% ipython --no-banner

In [1]: import numpy as np

In [2]: np.set_printoptions(suppress=True, linewidth=100)

In [3]: W0 = np.load("dump.npy")

In [4]: W0
Out[4]: 
array([[-1, -5, -3, -2],
       [ 0,  3,  1,  5],
       [ 5, -3,  0, -4],
       [-5,  5, -3,  1]])

In [5]: A2 = np.array([[3, -3], [-2, -3]])

In [6]: basis = np.kron(A2, W0)

In [7]: basis
Out[7]: 
array([[ -3, -15,  -9,  -6,   3,  15,   9,   6],
       [  0,   9,   3,  15,   0,  -9,  -3, -15],
       [ 15,  -9,   0, -12, -15,   9,   0,  12],
       [-15,  15,  -9,   3,  15, -15,   9,  -3],
       [  2,  10,   6,   4,   3,  15,   9,   6],
       [  0,  -6,  -2, -10,   0,  -9,  -3, -15],
       [-10,   6,   0,   8, -15,   9,   0,  12],
       [ 10, -10,   6,  -2,  15, -15,   9,  -3]])

In [8]: np.linalg.matrix_rank(basis)
Out[8]: np.int64(8)

In [9]: np.einsum("ii->", W0)
Out[9]: np.int64(3)

In [10]: np.round(np.linalg.eigvals(W0), 3)
Out[10]: array([ 8.741+0.j   , -0.858+3.541j, -0.858-3.541j, -4.025+0.j   ])

In [11]: np.kron(np.eye(2, dtype=int), W0)
Out[11]: 
array([[-1, -5, -3, -2,  0,  0,  0,  0],
       [ 0,  3,  1,  5,  0,  0,  0,  0],
       [ 5, -3,  0, -4,  0,  0,  0,  0],
       [-5,  5, -3,  1,  0,  0,  0,  0],
       [ 0,  0,  0,  0, -1, -5, -3, -2],
       [ 0,  0,  0,  0,  0,  3,  1,  5],
       [ 0,  0,  0,  0,  5, -3,  0, -4],
       [ 0,  0,  0,  0, -5,  5, -3,  1]])

In [12]: np.einsum("ij,ji->", W0, W0)
Out[12]: np.int64(69)

In [13]: np.round(np.linalg.det(W0[::-1]), 3)
Out[13]: np.float64(-467.0)

In [14]: np.round(np.poly(W0), 3)
Out[14]: array([   1.,   -3.,  -30., -123., -467.])

In [15]: hat = np.triu(np.array([[1, 3, -3, 1], [0, -1, 3, -1], [2, 1, 1, 1], [1, -2, 0, 0]]), 1) + np.eye(4)

In [16]: A2 = hat @ W0 @ np.linalg.inv(hat)

In [17]: hat @ W0 - W0 @ hat
Out[17]: 
array([[-20.,  26.,  12.,  27.],
       [ 20., -14.,  -6., -11.],
       [ -5., -10.,  21.,  -7.],
       [  0.,  15., -30.,  13.]])

In [18]: np.trace(A2), np.trace(W0)
Out[18]: (np.float64(3.0), np.int64(3))

In [19]: np.linalg.matrix_rank(A2)
Out[19]: np.int64(4)

In [20]: A2
Out[20]: 
array([[ -21.,   81., -309.,  437.],
       [  20.,  -71.,  277., -376.],
       [   0.,    2.,   -9.,    8.],
       [  -5.,   20.,  -78.,  104.]])
